$ ipython --no-banner

In [1]: import numpy as np

In [2]: np.set_printoptions(suppress=True, linewidth=160)

In [3]: def rd(a):
   ...:     return np.round(a, 1) + 0
   ...: 

In [4]: M = np.load("out3.npy")

In [5]: M
Out[5]: 
array([[1. , 0.7, 0.5, 0.3],
       [0.7, 1. , 0.7, 0.5],
       [0.5, 0.7, 1. , 0.7],
       [0.3, 0.5, 0.7, 1. ]])

In [6]: th = np.radians(180)

In [7]: r_ = np.eye(4)

In [8]: r_[0, 0] = r_[1, 1] = np.cos(th)

In [9]: r_[0, 1], r_[1, 0] = -np.sin(th), np.sin(th)

In [10]: rd(r_)
Out[10]: 
array([[-1.,  0.,  0.,  0.],
       [ 0., -1.,  0.,  0.],
       [ 0.,  0.,  1.,  0.],
       [ 0.,  0.,  0.,  1.]])

In [11]: out = M @ r_.T

In [12]: rd(np.linalg.svd(M, compute_uv=False)), rd(np.linalg.svd(out, compute_uv=False))
Out[12]: (array([2.7, 0.8, 0.3, 0.2]), array([2.7, 0.8, 0.3, 0.2]))

In [13]: np.abs(out - M).max(axis=0)
Out[13]: array([2., 2., 0., 0.])

In [14]: np.allclose(np.linalg.norm(M, axis=1), np.linalg.norm(out, axis=1))
Out[14]: True

In [15]: P = np.triu(np.array([[0, 2, -3, -2], [2, -2, 1, -3], [-3, -1, -2, -2], [3, 2, 1, -2]]), 1) + np.eye(4)

In [16]: out = P @ M @ np.linalg.inv(P)

In [17]: rd(np.linalg.det(out))
Out[17]: np.float64(0.1)

In [18]: np.linalg.matrix_rank(out)
Out[18]: np.int64(4)

In [19]: np.unravel_index(np.abs(M).argmax(), M.shape)
Out[19]: (np.int64(0), np.int64(0))

In [20]: rd(np.linalg.norm(M))
Out[20]: np.float64(2.8)

In [21]: rd(np.linalg.svd(M, compute_uv=False))
Out[21]: array([2.7, 0.8, 0.3, 0.2])

In [22]: rd(M.sum(axis=0))
Out[22]: array([2.5, 2.9, 2.9, 2.5])

In [23]: rd(M.mean(axis=0))
Out[23]: array([0.6, 0.7, 0.7, 0.6])

In [24]: rd(M.sum(axis=1))
Out[24]: array([2.5, 2.9, 2.9, 2.5])

In [25]: q, r_ = np.linalg.qr(M)

In [26]: rd(r_)
Out[26]: 
array([[-1.4, -1.4, -1.3, -1. ],
       [ 0. , -0.5, -0.7, -0.7],
       [ 0. ,  0. , -0.5, -0.5],
       [ 0. ,  0. ,  0. ,  0.4]])

In [27]: rd(q)
Out[27]: 
array([[-0.7,  0.7,  0. ,  0.1],
       [-0.5, -0.5,  0.7, -0.1],
       [-0.4, -0.4, -0.6, -0.6],
       [-0.2, -0.4, -0.4,  0.8]])

In [28]: q.shape, r_.shape
Out[28]: ((4, 4), (4, 4))

In [29]: np.trace(q @ q.T)
Out[29]: np.float64(4.0)
